$ python3 -q
>>> import numpy as np
>>> np.set_printoptions(suppress=True, linewidth=160)
>>> def rd(a):
...     return np.round(a, 2) + 0
... 
>>> J = np.loadtxt("run13.csv", delimiter=",")
>>> J
array([[-32.08,  22.05, -40.62],
       [-30.16,  19.15, -41.35],
       [-30.75,  19.71, -38.8 ],
       [-28.69,  20.58, -40.38],
       [-29.23,  19.98, -41.57],
       [-29.22,  21.63, -40.3 ],
       [-28.96,  21.59, -39.77],
       [-29.47,  21.01, -40.79],
       [-28.83,  21.87, -39.  ],
       [-31.18,  18.79, -39.16],
       [-29.13,  17.89, -40.82],
       [-29.95,  19.19, -37.75],
       [-32.24,  20.03, -39.64],
       [-30.73,  20.42, -37.67],
       [-31.26,  20.23, -41.77],
       [-29.05,  20.01, -42.24],
       [-29.76,  18.68, -39.49],
       [-29.4 ,  19.51, -39.98],
       [-29.98,  19.28, -39.22],
       [-30.58,  20.15, -37.64],
       [-29.53,  20.04, -39.79],
       [-29.05,  20.29, -39.97],
       [-30.58,  19.04, -39.35],
       [-30.34,  19.3 , -40.9 ],
       [-30.15,  22.27, -40.61],
       [-30.02,  20.97, -38.55],
       [-29.55,  19.8 , -39.69],
       [-29.63,  20.01, -38.98]])
>>> gram = np.cov(J, rowvar=False)
>>> rd(gram)
array([[ 0.87,  0.05, -0.19],
       [ 0.05,  1.17, -0.06],
       [-0.19, -0.06,  1.44]])
>>> rd(np.corrcoef(J.T))
array([[ 1.  ,  0.05, -0.17],
       [ 0.05,  1.  , -0.05],
       [-0.17, -0.05,  1.  ]])
>>> rd(np.polyfit(J[:, 1], J[:, 2], 1))
array([ -0.05, -38.78])
>>> rd(J.std(axis=0))
array([0.91, 1.06, 1.18])
>>> U, sv, Vt = np.linalg.svd(J)
>>> np.argmax(sv[:-1] / (sv[1:] + 1e-6)) + 1
np.int64(1)
>>> B = U[:, :1] @ np.diag(sv[:1]) @ Vt[:1]
>>> np.linalg.matrix_rank(B)
np.int64(1)
>>> rd(np.abs(J - B).max())
np.float64(2.01)
>>> rd(np.linalg.norm(J - B) / np.linalg.norm(J))
np.float64(0.03)
>>> rng = np.random.default_rng(175883)
>>> B = J + rng.integers(-2, 3, (28, 1)) @ rng.integers(-2, 3, (1, 3))
>>> B
array([[-32.08,  24.05, -42.62],
       [-30.16,  21.15, -43.35],
       [-30.75,  19.71, -38.8 ],
       [-28.69,  22.58, -42.38],
       [-29.23,  17.98, -39.57],
       [-29.22,  17.63, -36.3 ],
       [-28.96,  19.59, -37.77],
       [-29.47,  17.01, -36.79],
       [-28.83,  25.87, -43.  ],
       [-31.18,  22.79, -43.16],
       [-29.13,  15.89, -38.82],
       [-29.95,  23.19, -41.75],
       [-32.24,  22.03, -41.64],
       [-30.73,  20.42, -37.67],
       [-31.26,  20.23, -41.77],
       [-29.05,  20.01, -42.24],
       [-29.76,  18.68, -39.49],
       [-29.4 ,  19.51, -39.98],
       [-29.98,  23.28, -43.22],
       [-30.58,  16.15, -33.64],
       [-29.53,  16.04, -35.79],
       [-29.05,  20.29, -39.97],
       [-30.58,  21.04, -41.35],
       [-30.34,  21.3 , -42.9 ],
       [-30.15,  22.27, -40.61],
       [-30.02,  24.97, -42.55],
       [-29.55,  23.8 , -43.69],
       [-29.63,  22.01, -40.98]])
>>> B - J
array([[ 0.,  2., -2.],
       [ 0.,  2., -2.],
       [ 0.,  0.,  0.],
       [ 0.,  2., -2.],
       [ 0., -2.,  2.],
       [ 0., -4.,  4.],
       [ 0., -2.,  2.],
       [ 0., -4.,  4.],
       [ 0.,  4., -4.],
       [ 0.,  4., -4.],
       [ 0., -2.,  2.],
       [ 0.,  4., -4.],
       [ 0.,  2., -2.],
       [ 0.,  0.,  0.],
       [ 0.,  0.,  0.],
       [ 0.,  0.,  0.],
       [ 0.,  0.,  0.],
       [ 0.,  0.,  0.],
       [ 0.,  4., -4.],
       [ 0., -4.,  4.],
       [ 0., -4.,  4.],
       [ 0.,  0.,  0.],
       [ 0.,  2., -2.],
       [ 0.,  2., -2.],
       [ 0.,  0.,  0.],
       [ 0.,  4., -4.],
       [ 0.,  4., -4.],
       [ 0.,  2., -2.]])
>>> np.abs(B - J).sum(axis=1)
array([4., 4., 0., 4., 4., 8., 4., 8., 8., 8., 4., 8., 4., 0., 0., 0., 0., 0., 8., 8., 8., 0., 4., 4., 0., 8., 8., 4.])
>>> Xc = (J - J.mean(axis=0)) / J.std(axis=0)
>>> np.argwhere(np.abs(Xc) > 2)
array([[ 0,  0],
       [10,  1],
       [12,  0],
       [15,  2],
       [24,  1]])
>>> Xc.std(axis=0)
array([1., 1., 1.])
>>> c = np.linalg.lstsq(np.delete(Xc, 2, axis=1), Xc[:, 2])[0]
>>> rd(c)
array([-0.16, -0.04])
>>> rd(1 - np.var(Xc[:, 2] - np.delete(Xc, 2, axis=1) @ c))
np.float64(0.03)
>>> np.abs(c).argmax()
np.int64(0)
>>> B = J / np.linalg.norm(J, axis=1, keepdims=True)
>>> gram = B @ B.T
>>> rd(np.degrees(np.arccos(np.clip(gram[25, 22], -1, 1))))
np.float64(2.32)
>>> mat = np.loadtxt("test12.csv", delimiter=",")
>>> mat
array([[ 1.99,  2.04,  2.97],
       [ 2.03,  1.91,  2.95],
       [ 1.97,  1.89,  2.97],
       [ 2.07,  2.08,  2.96],
       [ 2.  ,  1.99,  2.94],
       [ 2.01,  2.07,  3.01],
       [ 2.07,  1.97,  2.98],
       [ 1.97,  2.08,  3.03],
       [-0.06,  1.04,  2.93],
       [-0.02,  1.01,  2.97],
       [ 0.03,  1.03,  2.87],
       [-0.01,  1.02,  3.02]])
>>> gram = np.cov(mat, rowvar=False)
>>> rd(mat.std(axis=0))
array([0.96, 0.47, 0.04])
>>> rd(np.corrcoef(mat.T))
array([[1.  , 0.99, 0.32],
       [0.99, 1.  , 0.35],
       [0.32, 0.35, 1.  ]])
>>> rd(np.corrcoef(mat[:, 2], mat[:, 0])[0, 1])
np.float64(0.32)
>>> gram.shape
(3, 3)
>>> np.argwhere(np.triu(np.abs(np.corrcoef(mat.T)) > 0.8, 1))
array([[0, 1]])
>>> rd(np.polyfit(mat[:, 2], mat[:, 0], 1))
array([  7.28, -20.25])
>>> F = np.loadtxt("sample13.csv", delimiter=",")
>>> F
array([[0., 4., 0.],
       [4., 4., 4.],
       [0., 4., 3.]])
>>> # symmetric
>>> rd(np.poly(F))
array([  1.,  -7., -20.,  48.])
>>> rd(np.linalg.det(2 * F)), rd(np.linalg.det(F))
(np.float64(-384.0), np.float64(-48.0))
>>> z = rng.permutation(3)
>>> z
array([0, 2, 1])
>>> B = F[z][:, z]
>>> B
array([[0., 0., 4.],
       [0., 3., 4.],
       [4., 4., 4.]])
>>> np.trace(B)
np.float64(7.0)
>>> u = np.array([2, 0, 1])
>>> B = F + np.outer(u, np.eye(3)[0])
>>> np.linalg.matrix_rank(B - F)
np.int64(1)
>>> B
array([[2., 4., 0.],
       [4., 4., 4.],
       [1., 4., 3.]])
>>> E = np.array([[5, 0, 3], [0, 1, 4], [0, 0, 4]])
>>> B = E / np.sqrt((E ** 2).mean(axis=1, keepdims=True))
>>> rd(B[0])
array([1.49, 0.  , 0.89])
>>> A = np.array([[1, 0, 0], [0, 2, 0], [0, 0, 1]])
>>> B = A / np.linalg.norm(A, axis=1, keepdims=True)
>>> gram = B @ B.T
>>> rd(np.linalg.norm(B, axis=1))
array([1., 1., 1.])
>>> (np.abs(gram) > 0.9).astype(int)
array([[1, 0, 0],
       [0, 1, 0],
       [0, 0, 1]])
>>> np.argwhere(np.triu(np.abs(gram) > 0.95, 1))
array([], shape=(0, 2), dtype=int64)
>>> np.degrees(np.arccos(np.clip(gram[2, 0], -1, 1)))
np.float64(90.0)
>>> gram[2]
array([0., 0., 1.])
>>> w, evecs = np.linalg.eig(A)
>>> w
array([1., 2., 1.])
>>> np.prod(w)
np.float64(2.0)
>>> rd(np.sort(np.linalg.eigvals(A @ A)))
array([1., 1., 4.])
>>> B = A / np.sqrt((A ** 2).mean(axis=1, keepdims=True))
>>> np.linalg.matrix_rank(A - A.mean(axis=1, keepdims=True))
np.int64(2)
>>> rd(np.linalg.norm(B, axis=1))
array([1.73, 1.73, 1.73])
>>> rd(A - A.mean(axis=1, keepdims=True))
array([[ 0.67, -0.33, -0.33],
       [-0.67,  1.33, -0.67],
       [-0.33, -0.33,  0.67]])
